In [1]: import numpy as np

In [2]: from numpy import linalg as LA

In [3]: np.set_printoptions(precision=1, suppress=True, linewidth=100)

In [4]: def tidy(a):
   ...:     return np.round(a, 1) + 0
   ...: 

In [5]: rng = np.random.default_rng(8973)

In [6]: idx = rng.integers(0, 2, 2)

In [7]: m1 = np.triu((idx[:, None] == idx) & (rng.random((2, 2)) < 0.8), 1).astype(int)

In [8]: m1 += m1.T

In [9]: print(m1)
[[0 0]
 [0 0]]

In [10]: arr = np.load("case7.npy")

In [11]: print(tidy(arr))
[[-1.   0.2 -0.5  0.2]
 [ 0.2 -1.2  0.1  1.2]
 [-0.5  0.1  0.9 -1.7]
 [ 0.2  1.2 -1.7  1.3]]

In [12]: # equal to its transpose

In [13]: r = LA.matrix_rank(arr)

In [14]: print(r)
3

In [15]: ns = LA.svd(arr)[2][r:].T

In [16]: print(LA.matrix_rank(arr.T @ arr), LA.matrix_rank(arr @ arr.T))
3 3

In [17]: print([int(LA.matrix_rank(arr[:i])) for i in range(1, len(arr) + 1)])
[1, 2, 3, 3]

In [18]: print(np.allclose(arr @ ns, 0))
True

In [19]: idx = rng.permutation(4)

In [20]: print(idx)
[0 1 2 3]

In [21]: Y = arr[idx][:, idx]

In [22]: print(tidy(LA.det(Y)), tidy(LA.det(arr[idx])))
0.0 0.0

In [23]: print(tidy(np.trace(Y)))
0.0

In [24]: print(np.allclose(Y, arr))
True

In [25]: Y = arr / LA.norm(arr, axis=1, keepdims=True)

In [26]: gram = Y @ Y.T

In [27]: print(tidy(np.degrees(np.arccos(np.clip(gram[3, 0], -1, 1)))))
64.4

In [28]: print(tidy(gram[3]))
[ 0.4  0.  -0.7  1. ]

In [29]: print(np.argwhere(np.triu(np.abs(gram) > 0.95, 1)))
[]

In [30]: print((np.abs(gram) > 0.9).astype(int))
[[1 0 0 0]
 [0 1 0 0]
 [0 0 1 0]
 [0 0 0 1]]

In [31]: print(tidy(LA.norm(Y, axis=1)))
[1. 1. 1. 1.]

In [32]: print(np.allclose(arr[:-1].T @ LA.lstsq(arr[:-1].T, arr[-1])[0], arr[-1]))
True

In [33]: print(LA.lstsq(arr[:-1].T, arr[-1])[2])
3

In [34]: print(tidy(np.trace(LA.pinv(arr) @ arr)))
3.0

In [35]: print(LA.cond(arr) > 100)
True

In [36]: print(LA.matrix_rank(arr, rtol=0.1))
3

In [37]: J = np.loadtxt("w.csv", delimiter=",")

In [38]: print(tidy(J))
[[-1.4 -0.7 -1.   0.8]
 [ 0.7 -0.5 -1.5 -1. ]
 [-1.1  1.4 -0.3 -0.9]
 [ 0.8  1.1 -0.8  1.2]]

In [39]: print(tidy(np.sort(np.abs(LA.eigvals(J)))))
[2. 2. 2. 2.]

In [40]: print(tidy((J - J.T) / 2))
[[ 0.  -0.7  0.   0. ]
 [ 0.7  0.  -1.5 -1.1]
 [ 0.   1.5  0.   0. ]
 [ 0.   1.1  0.   0. ]]

In [41]: print(tidy(np.abs(LA.eigvals(J)).max()))
2.0

In [42]: print(tidy((J + J.T) / 2))
[[-1.4  0.  -1.   0.8]
 [ 0.  -0.5  0.   0. ]
 [-1.   0.  -0.3 -0.9]
 [ 0.8  0.  -0.9  1.2]]

In [43]: print(np.allclose(J @ J.T, J.T @ J))
True

In [44]: print(tidy(np.poly(J)))
[  1.    0.9   0.   -3.7 -16. ]

In [45]: print(tidy(np.kron(np.eye(2, dtype=int), J)))
[[-1.4 -0.7 -1.   0.8  0.   0.   0.   0. ]
 [ 0.7 -0.5 -1.5 -1.   0.   0.   0.   0. ]
 [-1.1  1.4 -0.3 -0.9  0.   0.   0.   0. ]
 [ 0.8  1.1 -0.8  1.2  0.   0.   0.   0. ]
 [ 0.   0.   0.   0.  -1.4 -0.7 -1.   0.8]
 [ 0.   0.   0.   0.   0.7 -0.5 -1.5 -1. ]
 [ 0.   0.   0.   0.  -1.1  1.4 -0.3 -0.9]
 [ 0.   0.   0.   0.   0.8  1.1 -0.8  1.2]]

In [46]: print(tidy(LA.det(J.T)))
-16.0

In [47]: print(tidy(LA.det(J[::-1])))
-16.0

In [48]: print(tidy(np.einsum("ij,ji->", J, J)))
0.8

In [49]: Y = np.array([[3, -1, 2], [3, -2, 0]])

In [50]: W2 = np.kron(Y, J)

In [51]: print(tidy(LA.norm(W2, 2)), tidy(LA.norm(Y, 2) * LA.norm(J, 2)))
9.9 9.9

In [52]: print(W2.shape)
(8, 12)

In [53]: vec = np.array([-2, 2, 3, 3])

In [54]: rhs = J @ vec

In [55]: print(tidy(rhs))
[ 0.8 -9.9  1.4  1.8]

In [56]: print(tidy(LA.solve(J, rhs + J[:, 0])))
[-1.  2.  3.  3.]

In [57]: print(tidy(LA.solve(J, J[:, 2])))
[0. 0. 1. 0.]

In [58]: print(tidy(LA.solve(J, 4 * rhs)))
[-8.  8. 12. 12.]

In [59]: F = np.load("test16.npy")

In [60]: print(tidy(F))
[[-5.1 -1.7 -8.4]
 [ 3.1 -2.1  9.3]
 [ 6.2  6.2  4.7]
 [ 6.   7.8  2.1]
 [-4.2  0.1 -9.1]
 [ 3.5 -1.4  9.3]
 [ 6.2  7.   3.5]
 [-2.6 -8.   5.4]
 [ 6.2  6.9  3.7]
 [-4.5 -8.7  2.1]
 [ 3.8  8.5 -3.5]
 [-1.5 -7.3  6.7]
 [ 6.1  7.5  2.6]
 [-6.2 -7.  -3.6]
 [-1.2 -7.1  6.9]
 [ 4.7  8.6 -1.8]
 [-4.5 -8.7  2.3]
 [-3.6 -8.5  3.8]
 [ 6.   7.6  2.4]
 [-2.2  3.4 -9.2]
 [ 2.9  8.2 -4.9]
 [ 5.8  3.4  7.4]]

In [61]: print(np.unique(F.round(6), axis=0).shape)
(22, 3)

In [62]: print(np.abs(np.diag(LA.qr(F)[1])) > 1e-9)
[ True  True False]

In [63]: print(tidy(np.trace(LA.pinv(F) @ F)))
2.0

In [64]: d = LA.norm(F[:, None] - F[None], axis=-1)

In [65]: print(np.unravel_index(d.round(6).argmax(), d.shape))
(np.int64(6), np.int64(13))

In [66]: print(tidy(LA.norm(F, axis=1)))
[10. 10. 10. 10. 10. 10. 10. 10. 10. 10. 10. 10. 10. 10. 10. 10. 10. 10. 10. 10. 10. 10.]

In [67]: print(tidy(d[2]))
[19.1 10.   0.   3.  18.3  9.3  1.4 16.8  1.2 18.6  8.9 15.7  2.4 20.  15.5  7.1 18.5 17.8  2.7
 16.5 10.3  4. ]

In [68]: print((d + 1e9 * np.eye(22)).round(6).argmin(axis=1))
[ 4  5  8 18  0  1  8 11  6 16 20 14 18  9 11 10  9 16 12  4 10  2]

In [69]: print(tidy(d[:5, :5]))
[[ 0.  19.5 19.1 18.   2.1]
 [19.5  0.  10.  12.5 19.9]
 [19.1 10.   0.   3.  18.3]
 [18.  12.5  3.   0.  16.9]
 [ 2.1 19.9 18.3 16.9  0. ]]

In [70]: print(d[2].round(6).argsort(kind="stable")[:4])
[ 2  8  6 12]

In [71]: print(d.shape)
(22, 22)

In [72]: print(tidy(LA.norm(F - F.mean(axis=0), axis=1)))
[11.9  8.5  8.2  8.6 11.8  8.4  8.4 10.2  8.3 10.9  9.7  9.9  8.5 11.7  9.8  9.3 10.9 10.6  8.5
 11.4 10.   8. ]

In [73]: left, s, VT = LA.svd(F)

In [74]: vecs = VT[:(s > 1e-8).sum()]

In [75]: vec = F[21] + 4 * F[10] + rng.integers(2) * np.eye(3)[0]

In [76]: print(tidy(vec))
[20.9 37.6 -6.7]

In [77]: print(tidy(LA.norm(vec - vecs.T @ vecs @ vec)))
0.0

In [78]: print(tidy(vecs.T @ vecs))
[[ 0.4  0.4  0.3]
 [ 0.4  0.7 -0.2]
 [ 0.3 -0.2  0.9]]

In [79]: gram = np.cov(F, rowvar=False)

In [80]: print(tidy(np.corrcoef(F[:, 1], F[:, 2])[0, 1]))
-0.2

In [81]: print(tidy(np.polyfit(F[:, 1], F[:, 2], 1)))
[-0.2  1.6]

In [82]: print(tidy(np.median(F, axis=0)))
[3.  1.7 2.5]

In [83]: Y = np.array([[-3, -3, -3, 0], [2, 3, 0, 2], [-2, 2, -2, -1], [0, 0, 0, -1]])

In [84]: E = Y + Y.T

In [85]: print(E)
[[-6 -1 -5  0]
 [-1  6  2  2]
 [-5  2 -4 -1]
 [ 0  2 -1 -2]]

In [86]: gram = E.T @ E

In [87]: print(gram)
[[ 62 -10  48   3]
 [-10  45   7   6]
 [ 48   7  46  10]
 [  3   6  10   9]]

In [88]: print(tidy(LA.svd(E, compute_uv=False) ** 2))
[103.6  49.5   8.9   0. ]

In [89]: print(tidy(LA.eigvalsh(gram)[::-1]))
[103.6  49.5   8.9   0. ]

In [90]: print(LA.matrix_rank(gram))
4

In [91]: vals, vecs = LA.eig(E)

In [92]: print(tidy(np.sort(LA.eigvals(E @ E))))
[  0.    8.9  49.5 103.6]

In [93]: print(tidy(vals))
[-10.2   7.    0.1  -3. ]

In [94]: def softmax(z):
    ...:     e = np.exp(z - z.max(axis=-1, keepdims=True))
    ...:     return e / e.sum(axis=-1, keepdims=True)
    ...: 

In [95]: print(tidy(softmax(E[2] + -3)))
[0.  0.9 0.  0. ]

In [96]: print(tidy(softmax(E).sum(axis=1)))
[1. 1. 1. 1.]

In [97]: print(tidy(softmax(10 * E[2])))
[0. 1. 0. 0.]

In [98]: print(tidy(softmax(E[2])))
[0.  0.9 0.  0. ]

In [99]: scores = E @ E.T / np.sqrt(4)

In [100]: print(tidy(softmax(scores)[2] @ E))
[-5.7 -0.2 -4.7 -0.3]

In [101]: print(tidy(softmax(scores)))
[[1.  0.  0.  0. ]
 [0.  1.  0.  0. ]
 [0.7 0.  0.3 0. ]
 [0.  0.1 0.6 0.3]]

In [102]: print(tidy(softmax(scores + np.triu(np.full(scores.shape, -np.inf), 1))))
[[1.  0.  0.  0. ]
 [0.  1.  0.  0. ]
 [0.7 0.  0.3 0. ]
 [0.  0.1 0.6 0.3]]

In [103]: feats = np.loadtxt("x.csv", delimiter=",")

In [104]: print(feats)
[[ 1.  2. -3. -1.]
 [ 1. -2.  8.  2.]
 [ 7.  6.  1. -1.]]

In [105]: r = LA.matrix_rank(feats)

In [106]: print(r)
2

In [107]: ns = LA.svd(feats)[2][r:].T

In [108]: print([int(LA.matrix_rank(feats[:, :j + 1])) for j in range(4)])
[1, 2, 2, 2]

In [109]: print(np.allclose(feats @ ns, 0))
True

In [110]: print(tidy(ns @ ns.T))
[[ 0.4 -0.5 -0.2  0.1]
 [-0.5  0.5  0.2  0.1]
 [-0.2  0.2  0.1 -0.2]
 [ 0.1  0.1 -0.2  0.9]]

In [111]: print([int(LA.matrix_rank(feats[:i])) for i in range(1, len(feats) + 1)])
[1, 2, 2]
